$ python -q
>>> import numpy as np
>>> import numpy.linalg as la
>>> np.set_printoptions(suppress=True, linewidth=160)
>>> tidy = lambda a: np.round(a, 2) + 0
>>> M2 = np.array([[1, 1], [1, -1]])
>>> rng = np.random.default_rng(311)
>>> feats = np.kron(M2, np.kron(M2, M2))[rng.permutation(8)][:3]
>>> print(feats)
[[ 1  1  1  1 -1 -1 -1 -1]
 [ 1 -1 -1  1  1 -1 -1  1]
 [ 1  1 -1 -1 -1 -1  1  1]]
>>> M2 = feats + rng.integers(-2, 3, (3, 1)) @ rng.integers(-2, 3, (1, 8))
>>> print(M2)
[[-1 -3  1  5  3  3  1  3]
 [-1 -5 -1  5  5  3  1  5]
 [ 2  3 -1 -3 -3 -3  0 -1]]
>>> print(np.abs(M2 - feats).sum(axis=1))
[24 24 12]
>>> m1 = np.load("layer4.npy")
>>> print(m1)
[[ 9  0  0  0]
 [ 0 -6  0  0]
 [ 0  0 -8  0]
 [ 0  0  0  5]]
>>> O, evecs = la.qr(m1[:, :2])[0], la.qr(m1[:, 2:])[0]
>>> sig = la.svd(O.T @ evecs, compute_uv=False)
>>> print(tidy(la.norm(O @ O.T - evecs @ evecs.T, 2)))
1.0
>>> print((sig > 0.9).sum())
0
>>> w, evecs = la.eigh(m1)
>>> print(w)
[-8. -6.  5.  9.]
>>> print(evecs @ np.diag(w) @ evecs.T)
[[ 9.  0.  0.  0.]
 [ 0. -6.  0.  0.]
 [ 0.  0. -8.  0.]
 [ 0.  0.  0.  5.]]
>>> print(np.unique(w.round(6) + 0, return_counts=True)[1])
[1 1 1 1]
>>> print(tidy(la.eigvalsh(m1 @ m1)))
[25. 36. 64. 81.]
>>> print(np.abs(evecs[:, -1]))
[1. 0. 0. 0.]
>>> print(tidy(la.eigvalsh(m1 + 2 * np.eye(4))))
[-6. -4.  7. 11.]
>>> print(np.abs(evecs[:, -1]).round(6).argmax())
0
>>> print((w > 1e-8).sum(), (w < -1e-8).sum())
2 2
>>> print(tidy(la.svd(m1, compute_uv=False)))
[9. 8. 6. 5.]
>>> print(tidy(np.sort(la.eigvals(m1).real)))
[-8. -6.  5.  9.]
>>> F = np.load("arr.npy")
>>> print(tidy(F))
[[ -6.39   1.69  -3.09   4.56]
 [ -4.86   3.08   5.66   6.46]
 [ -4.01   0.77   1.28   4.43]
 [ -0.8   -2.5    1.11   2.24]
 [  6.01 -10.09  -1.25  -3.09]
 [ -1.54  -4.01  -5.66   0.47]
 [ -6.07   2.03  -1.11   5.01]
 [ -9.96   7.08   2.37   8.76]
 [ -4.96   1.56   0.81   4.91]
 [ -0.76  -3.19  -0.83   1.56]
 [ -6.01   2.96   1.83   5.95]]
>>> r = la.matrix_rank(F)
>>> print(r)
3
>>> null = la.svd(F)[2][r:].T
>>> print([int(la.matrix_rank(F[:, :j + 1])) for j in range(4)])
[1, 2, 3, 3]
>>> print(tidy(null[:, 0] / null[np.abs(null[:, 0]).round(6).argmax(), 0]))
[ 1.    0.35 -0.44  0.97]
>>> print([int(la.matrix_rank(F[:i])) for i in range(1, len(F) + 1)])
[1, 2, 3, 3, 3, 3, 3, 3, 3, 3, 3]
>>> print(tidy(null @ null.T))
[[ 0.44  0.16 -0.2   0.43]
 [ 0.16  0.06 -0.07  0.15]
 [-0.2  -0.07  0.09 -0.19]
 [ 0.43  0.15 -0.19  0.42]]
>>> print(null.shape)
(4, 1)
>>> print(la.matrix_rank(F.T @ F), la.matrix_rank(F @ F.T))
3 3
>>> M2 = F / la.norm(F, axis=1, keepdims=True)
>>> cov = M2 @ M2.T
>>> print((np.abs(cov) > 0.9).astype(int))
[[1 0 0 0 0 0 1 0 0 0 0]
 [0 1 1 0 0 0 0 0 0 0 1]
 [0 1 1 0 0 0 1 1 1 0 1]
 [0 0 0 1 0 0 0 0 0 0 0]
 [0 0 0 0 1 0 0 0 0 0 0]
 [0 0 0 0 0 1 0 0 0 0 0]
 [1 0 1 0 0 0 1 1 1 0 1]
 [0 0 1 0 0 0 1 1 1 0 1]
 [0 0 1 0 0 0 1 1 1 0 1]
 [0 0 0 0 0 0 0 0 0 1 0]
 [0 1 1 0 0 0 1 1 1 0 1]]
>>> A = np.load("run6.npy")
>>> print(A)
[[0 0 0 0]
 [0 1 0 0]
 [0 0 0 1]
 [0 0 2 0]]
>>> t = np.radians(30)
>>> r_ = np.eye(4)
>>> r_[2, 2] = r_[0, 0] = np.cos(t)
>>> r_[2, 0], r_[0, 2] = -np.sin(t), np.sin(t)
>>> print(tidy(r_))
[[ 0.87  0.    0.5   0.  ]
 [ 0.    1.    0.    0.  ]
 [-0.5   0.    0.87  0.  ]
 [ 0.    0.    0.    1.  ]]
>>> M2 = A @ r_.T
>>> print(tidy(M2))
[[0.   0.   0.   0.  ]
 [0.   1.   0.   0.  ]
 [0.   0.   0.   1.  ]
 [1.   0.   1.73 0.  ]]
>>> print(tidy(np.abs(M2 - A).max(axis=0)))
[1.   0.   0.27 0.  ]
>>> print(np.allclose(A @ A.T, M2 @ M2.T))
True
>>> print(np.allclose(la.norm(A, axis=1), la.norm(M2, axis=1)))
True
>>> print(tidy(la.det(r_)), tidy(np.trace(r_)))
1.0 3.73
>>> print(tidy(np.trace(la.pinv(A) @ A)))
3.0
>>> r = la.matrix_rank(A)
>>> print(r)
3
>>> null = la.svd(A)[2][r:].T
>>> print(null.shape)
(4, 1)
>>> print(A @ null)
[[0.]
 [0.]
 [0.]
 [0.]]
>>> print(null @ null.T)
[[1. 0. 0. 0.]
 [0. 0. 0. 0.]
 [0. 0. 0. 0.]
 [0. 0. 0. 0.]]
>>> print(la.matrix_rank(A.T @ A), la.matrix_rank(A @ A.T))
3 3
>>> X = np.loadtxt("m.csv", delimiter=",")
>>> print(X)
[[ 6. -1.  7.  0.  8.]
 [-9. -5.  0. -8. -6.]
 [-7.  4.  4. -2.  7.]]
>>> M2 = X + rng.integers(-2, 3, (3, 2)) @ rng.integers(-2, 3, (2, 5))
>>> print(M2)
[[ 11.   5.   3.   0.  12.]
 [ -5.   1.  -5. -11.  -1.]
 [ -6.   4.   5.   1.   6.]]
>>> print(la.matrix_rank(M2 - X, tol=1e-8))
2
>>> print(np.abs(M2 - X).sum(axis=1))
[19. 23.  6.]
>>> print(X - X[0])
[[  0.   0.   0.   0.   0.]
 [-15.  -4.  -7.  -8. -14.]
 [-13.   5.  -3.  -2.  -1.]]
>>> print(X.sum(axis=0))
[-10.  -2.  11. -10.   9.]
>>> print(la.matrix_rank(X))
3
>>> print(np.diff(X, axis=0))
[[-15.  -4.  -7.  -8. -14.]
 [  2.   9.   4.   6.  13.]]
>>> print(tidy(la.norm(X)))
22.14
>>> print(np.unravel_index(np.abs(X).argmax(), X.shape))
(np.int64(1), np.int64(0))
>>> print(X.shape)
(3, 5)
>>> w1 = np.array([[-2, -3, 1, 3, -2],
...     [1, 3, 3, -3, -2],
...     [3, -3, -3, -1, 0],
...     [0, 2, 3, 1, 0],
...     [-2, 2, -2, 1, 1]])
>>> c = np.array([-1, 0, 3, 1, 2])
>>> act = np.maximum(X @ w1 + c, 0)
>>> print((act > 0).astype(int))
[[0 0 0 1 0]
 [1 0 0 0 1]
 [1 1 0 0 1]]
>>> C = np.array([[2, 3], [2, -3], [0, -2], [-1, 2], [1, 3]])
>>> print((act @ C).round(6).argmax(axis=1))
[1 1 0]
>>> print(act @ C)
[[-23.  46.]
 [ 72. 144.]
 [107.  -3.]]
>>> U, sig, Vh = la.svd(A)
>>> print(np.argmax(sig[:-1] / (sig[1:] + 1e-6)) + 1)
3
>>> print(sig)
[2. 1. 1. 0.]
>>> M2 = U[:, :3] @ np.diag(sig[:3]) @ Vh[:3]
>>> print(la.matrix_rank(M2))
3
>>> print(tidy(la.norm(A - M2) / la.norm(A)))
0.0
>>> print(M2)
[[0. 0. 0. 0.]
 [0. 1. 0. 0.]
 [0. 0. 0. 1.]
 [0. 0. 2. 0.]]
>>> print(tidy(la.matrix_power(M2, 3)))
[[0. 0. 0. 0.]
 [0. 1. 0. 0.]
 [0. 0. 0. 2.]
 [0. 0. 4. 0.]]
>>> print(np.trace(M2))
1.0
>>> print((M2 + M2.T) / 2)
[[0.  0.  0.  0. ]
 [0.  1.  0.  0. ]
 [0.  0.  0.  1.5]
 [0.  0.  1.5 0. ]]
>>> print(tidy(la.det(M2)))
0.0
>>> print(tidy(np.sort(np.abs(la.eigvals(M2)))))
[0.   1.   1.41 1.41]
>>> E = np.array([[0.0, 0.0, 0.0, 0.0, -1.0, 0.0],
...     [0.0, 0.0, -1.0, -1.0, 0.0, 0.0],
...     [0.0, -1.0, 0.0, -1.0, 0.0, 0.0],
...     [0.0, -1.0, -1.0, 0.0, 0.0, 0.0],
...     [-1.0, 0.0, 0.0, 0.0, 0.0, 0.0],
...     [0.0, 0.0, 0.0, 0.0, 0.0, 0.0]])
>>> U, sig, Vh = la.svd(E)
>>> print(tidy(sig))
[2. 1. 1. 1. 1. 0.]
>>> print(np.argmax(sig[:-1] / (sig[1:] + 1e-6)) + 1)
5
>>> M2 = U[:, :5] @ np.diag(sig[:5]) @ Vh[:5]
>>> print(la.matrix_rank(E, rtol=0.05))
5
>>> print(tidy(la.norm(E - M2, 2)), sig[5])
0.0 0.0
>>> print(tidy(la.norm(E - M2) / la.norm(E)))
0.0
>>> print(tidy(la.norm(E, 2) / la.norm(E)))
0.71
>>> print(np.argsort(-la.norm(E, axis=0).round(6), kind="stable")[:3])
[1 2 3]
>>> U, sig, Vh = la.svd(E)
>>> evecs = Vh[:(sig > 1e-8).sum()]
>>> vec = E[3] + -1 * E[0] + rng.integers(2) * np.eye(6)[3]
>>> print(vec)
[ 0. -1. -1.  1.  1.  0.]
>>> print(la.matrix_rank(np.vstack([E, vec])))
5
>>> print(tidy(np.diag(evecs.T @ evecs)))
[1. 1. 1. 1. 1. 0.]
>>> print(tidy(la.norm(vec - evecs.T @ evecs @ vec)))
0.0
>>> print(np.allclose(evecs.T @ evecs @ vec, vec))
True
>>> cov = E.T @ E
>>> print(np.trace(cov), (E ** 2).sum())
8.0 8.0
>>> print(tidy(la.eigvalsh(cov)[::-1]))
[4. 1. 1. 1. 1. 0.]
>>> print(tidy(la.svd(E, compute_uv=False) ** 2))
[4. 1. 1. 1. 1. 0.]
>>> print(np.diag(cov))
[1. 2. 2. 2. 1. 0.]
>>> print((E @ E.T).shape)
(6, 6)
>>> J = np.array([[0, 0, 0, 0], [1, -4, 5, 0], [0, 0, 0, -4]])
>>> print([round(float(x), 2) for x in la.svd(J, compute_uv=False)[:3]])
[6.48, 4.0, 0.0]
>>> r0 = np.array([-1, 1, -3])
>>> print(np.correlate(J[0], J[2], "full"))
[0 0 0 0 0 0 0]
>>> print(np.cross(J[0, :3], J[2, :3]))
[0 0 0]
>>> U, sig, Vh = la.svd(F)
>>> print(tidy(sig))
[26.51 10.71  7.9   0.  ]
>>> M2 = U[:, :3] @ np.diag(sig[:3]) @ Vh[:3]
>>> print(tidy(la.norm(F - M2, 2)), tidy(sig[3]))
0.0 0.0
>>> print(la.matrix_rank(F, rtol=0.05))
3
>>> print(tidy(np.abs(F - M2).max()))
0.0
>>> data = np.load("dump.npy")
>>> print(data)
[[ 1  1  1  1 -1 -1 -1 -1]
 [ 1 -1  1 -1 -1  1 -1  1]]
>>> T = np.stack([data, -2 * data, data[::-1]])
>>> print(np.einsum("bij,cij->bc", T, T))
[[ 16 -32   0]
 [-32  64   0]
 [  0   0  16]]
>>> print(T.sum(axis=0))
[[ 0 -2  0 -2  0  2  0  2]
 [ 0  2  0  2  0 -2  0 -2]]
>>> print((T @ data.T).shape)
(3, 2, 2)
>>> print(T.shape)
(3, 2, 8)
>>> print(la.matrix_rank(T))
[2 2 2]
>>> vec = np.array([-1, -5, 2, 7, -3, 5, -4, 3])
>>> h = np.maximum(data @ vec, 0)
>>> print(np.maximum(data @ vec, 0) - np.maximum(-data @ vec, 0))
[ 2 14]
>>> print(data * (h > 1e-9)[:, None])
[[ 1  1  1  1 -1 -1 -1 -1]
 [ 1 -1  1 -1 -1  1 -1  1]]
>>> print(h)
[ 2 14]
>>> print(tidy(np.tanh(data @ vec)))
[0.96 1.  ]
>>> print(np.flatnonzero(h > 1e-9))
[0 1]
>>> print(np.maximum(data @ (3 * vec), 0))
[ 6 42]
>>> print(data.T @ h)
[ 16 -12  16 -12 -16  12 -16  12]
>>> cov = data.T @ data
>>> print(cov)
[[ 2  0  2  0 -2  0 -2  0]
 [ 0  2  0  2  0 -2  0 -2]
 [ 2  0  2  0 -2  0 -2  0]
 [ 0  2  0  2  0 -2  0 -2]
 [-2  0 -2  0  2  0  2  0]
 [ 0 -2  0 -2  0  2  0  2]
 [-2  0 -2  0  2  0  2  0]
 [ 0 -2  0 -2  0  2  0  2]]
>>> print(np.allclose(cov, cov.T))
True
>>> print(la.matrix_rank(cov))
2
>>> M2 = data / la.norm(data, axis=1, keepdims=True)
>>> cov = M2 @ M2.T
>>> print(tidy(cov))
[[1. 0.]
 [0. 1.]]
>>> print(np.argwhere(np.triu(np.abs(cov) > 0.95, 1)))
[]
>>> print(tidy(cov[0]))
[1. 0.]
>>> print(np.degrees(np.arccos(np.clip(cov[0, 1], -1, 1))))
90.0
>>> print((cov - 2 * np.eye(2)).round(6).argmax(axis=1))
[1 0]
>>> print((np.abs(cov) > 0.9).astype(int))
[[1 0]
 [0 1]]
>>> t = np.radians(180)
>>> r_ = np.eye(8)
>>> r_[7, 7] = r_[2, 2] = np.cos(t)
>>> r_[7, 2], r_[2, 7] = -np.sin(t), np.sin(t)
>>> print(tidy(r_))
[[ 1.  0.  0.  0.  0.  0.  0.  0.]
 [ 0.  1.  0.  0.  0.  0.  0.  0.]
 [ 0.  0. -1.  0.  0.  0.  0.  0.]
 [ 0.  0.  0.  1.  0.  0.  0.  0.]
 [ 0.  0.  0.  0.  1.  0.  0.  0.]
 [ 0.  0.  0.  0.  0.  1.  0.  0.]
 [ 0.  0.  0.  0.  0.  0.  1.  0.]
 [ 0.  0.  0.  0.  0.  0.  0. -1.]]
>>> M2 = data @ r_.T
>>> print(tidy(la.det(r_)), np.trace(r_))
1.0 4.0
